In [1]: import numpy as np

In [2]: np.set_printoptions(suppress=True, linewidth=140)

In [3]: X = np.load("arr.npy")

In [4]: X
Out[4]: 
array([[-0.062, 10.043],
       [ 0.009,  5.96 ],
       [ 0.014,  5.998]])

In [5]: T = np.stack([X, 3 * X, X[::-1]])

In [6]: T.shape
Out[6]: (3, 3, 2)

In [7]: np.round(np.einsum("bij,cij->bc", T, T), 3)
Out[7]: 
array([[ 172.364,  517.091,  155.996],
       [ 517.091, 1551.272,  467.987],
       [ 155.996,  467.987,  172.364]])

In [8]: O, _ = np.linalg.qr(np.array([[1.7, -0.3, -1.3], [-0.7, -0.1, 0.1], [1.0, 0.8, 1.1]]))

In [9]: vecs, _ = np.linalg.qr(np.array([[1.1, -1.4, -1.3, -0.6],
   ...:     [1.3, -0.6, -0.7, -0.5],
   ...:     [0.8, -0.2, -0.2, 0.5],
   ...:     [0.0, 0.6, -0.4, 0.1]]))

In [10]: sv = 5 * 0.2 ** np.arange(3)

In [11]: E = O[:, :3] * sv @ vecs[:3]

In [12]: E.round(3)
Out[12]: 
array([[ 2.713, -2.434, -1.816, -0.435],
       [-1.023,  1.009,  0.719,  0.503],
       [ 0.79 , -1.8  , -1.274, -0.974]])

In [13]: theta = np.radians(60)

In [14]: Rm = np.eye(4)

In [15]: Rm[2, 2] = Rm[0, 0] = np.cos(theta)

In [16]: Rm[2, 0], Rm[0, 2] = -np.sin(theta), np.sin(theta)

In [17]: Rm.round(3)
Out[17]: 
array([[ 0.5  ,  0.   ,  0.866,  0.   ],
       [ 0.   ,  1.   ,  0.   ,  0.   ],
       [-0.866,  0.   ,  0.5  ,  0.   ],
       [ 0.   ,  0.   ,  0.   ,  1.   ]])

In [18]: out = E @ Rm.T

In [19]: np.allclose(E @ E.T, out @ out.T)
Out[19]: True

In [20]: round(np.linalg.det(Rm), 3), np.trace(Rm)
Out[20]: (np.float64(1.0), np.float64(3.0))

In [21]: np.round(np.abs(out - E).max(axis=0), 3)
Out[21]: array([2.929, 0.   , 1.442, 0.   ])

In [22]: out.round(3)
Out[22]: 
array([[-0.216, -2.434, -3.257, -0.435],
       [ 0.111,  1.009,  1.245,  0.503],
       [-0.709, -1.8  , -1.321, -0.974]])
